$ python -q
>>> import numpy as np
>>> from numpy import linalg as LA
>>> np.set_printoptions(precision=2, suppress=True, linewidth=120, floatmode="fixed")
>>> rnd = lambda a: np.round(a, 2) + 0
>>> M = np.diag(20 * np.array([1, -2, -2, 1, 0, 1, -2, -1, 1, 1, 1, 1])) + np.array([[8, 3, 6, 7, 0, 6, 1, 3, 6, 0, 0, 3],
...     [8, 8, 9, 6, 9, 9, 7, 8, 8, 5, 2, 3],
...     [5, 8, 7, 0, 5, 4, 5, 4, 3, 5, 3, 6],
...     [0, 8, 1, 2, 9, 0, 1, 0, 0, 2, 3, 5],
...     [3, 1, 6, 1, 0, 4, 7, 1, 4, 6, 5, 6],
...     [2, 9, 8, 6, 2, 3, 3, 0, 7, 4, 3, 6],
...     [1, 6, 6, 7, 6, 4, 8, 6, 3, 0, 7, 9],
...     [2, 2, 3, 4, 8, 4, 8, 2, 5, 8, 4, 5],
...     [8, 6, 1, 2, 0, 9, 8, 7, 8, 3, 2, 2],
...     [3, 4, 8, 8, 1, 8, 1, 9, 6, 3, 5, 7],
...     [3, 5, 0, 9, 2, 5, 6, 4, 7, 5, 8, 0],
...     [6, 8, 5, 3, 6, 6, 6, 5, 1, 7, 8, 1]])
>>> M
array([[ 28,   3,   6,   7,   0,   6,   1,   3,   6,   0,   0,   3],
       [  8, -32,   9,   6,   9,   9,   7,   8,   8,   5,   2,   3],
       [  5,   8, -33,   0,   5,   4,   5,   4,   3,   5,   3,   6],
       [  0,   8,   1,  22,   9,   0,   1,   0,   0,   2,   3,   5],
       [  3,   1,   6,   1,   0,   4,   7,   1,   4,   6,   5,   6],
       [  2,   9,   8,   6,   2,  23,   3,   0,   7,   4,   3,   6],
       [  1,   6,   6,   7,   6,   4, -32,   6,   3,   0,   7,   9],
       [  2,   2,   3,   4,   8,   4,   8, -18,   5,   8,   4,   5],
       [  8,   6,   1,   2,   0,   9,   8,   7,  28,   3,   2,   2],
       [  3,   4,   8,   8,   1,   8,   1,   9,   6,  23,   5,   7],
       [  3,   5,   0,   9,   2,   5,   6,   4,   7,   5,  28,   0],
       [  6,   8,   5,   3,   6,   6,   6,   5,   1,   7,   8,  21]])
>>> x0 = np.array([3, 2, 1, 2, 3, 2, 3, 0, 3, 1, 2, 0])
>>> y = M @ x0
>>> coef, lr = np.zeros(12), 1 / LA.norm(M, 2) ** 2
>>> for i in range(30):
...     coef -= lr * M.T @ (M @ coef - y)
...     if i % 5 == 0: print(i, round(LA.norm(M @ coef - y), 2))
... 
0 73.48
5 25.01
10 11.92
15 6.24
20 3.74
25 2.73
>>> rnd(coef)
array([ 2.86,  1.46,  0.65,  2.74,  1.17,  2.06,  2.83, -0.54,  3.20,  0.93,  2.06,  0.87])
>>> rnd(LA.cond(M))
np.float64(68.46)
>>> E = np.load("sample12.npy")
>>> rnd(E)
array([[-0.31, -0.13,  0.40,  0.00, -0.70, -0.07,  0.48],
       [-0.06, -0.33,  0.09, -0.34,  0.30,  0.74,  0.35],
       [ 0.38, -0.32, -0.40,  0.46, -0.46,  0.39, -0.12],
       [ 0.63,  0.10, -0.17, -0.07,  0.11, -0.28,  0.69],
       [ 0.31,  0.23, -0.06, -0.74, -0.44,  0.11, -0.30],
       [-0.13, -0.76, -0.31, -0.32,  0.02, -0.44, -0.06],
       [ 0.50, -0.35,  0.74,  0.08,  0.09, -0.08, -0.26]])
>>> rnd(E.T @ E)
array([[1.00, 0.00, 0.00, 0.00, 0.00, 0.00, 0.00],
       [0.00, 1.00, 0.00, 0.00, 0.00, 0.00, 0.00],
       [0.00, 0.00, 1.00, 0.00, 0.00, 0.00, 0.00],
       [0.00, 0.00, 0.00, 1.00, 0.00, 0.00, 0.00],
       [0.00, 0.00, 0.00, 0.00, 1.00, 0.00, 0.00],
       [0.00, 0.00, 0.00, 0.00, 0.00, 1.00, 0.00],
       [0.00, 0.00, 0.00, 0.00, 0.00, 0.00, 1.00]])
>>> rnd(LA.pinv(E))
array([[-0.31, -0.06,  0.38,  0.63,  0.31, -0.13,  0.50],
       [-0.13, -0.33, -0.32,  0.10,  0.23, -0.76, -0.35],
       [ 0.40,  0.09, -0.40, -0.17, -0.06, -0.31,  0.74],
       [ 0.00, -0.34,  0.46, -0.07, -0.74, -0.32,  0.08],
       [-0.70,  0.30, -0.46,  0.11, -0.44,  0.02,  0.09],
       [-0.07,  0.74,  0.39, -0.28,  0.11, -0.44, -0.08],
       [ 0.48,  0.35, -0.12,  0.69, -0.30, -0.06, -0.26]])
>>> rnd(LA.svd(E, compute_uv=False))
array([1.00, 1.00, 1.00, 1.00, 1.00, 1.00, 1.00])
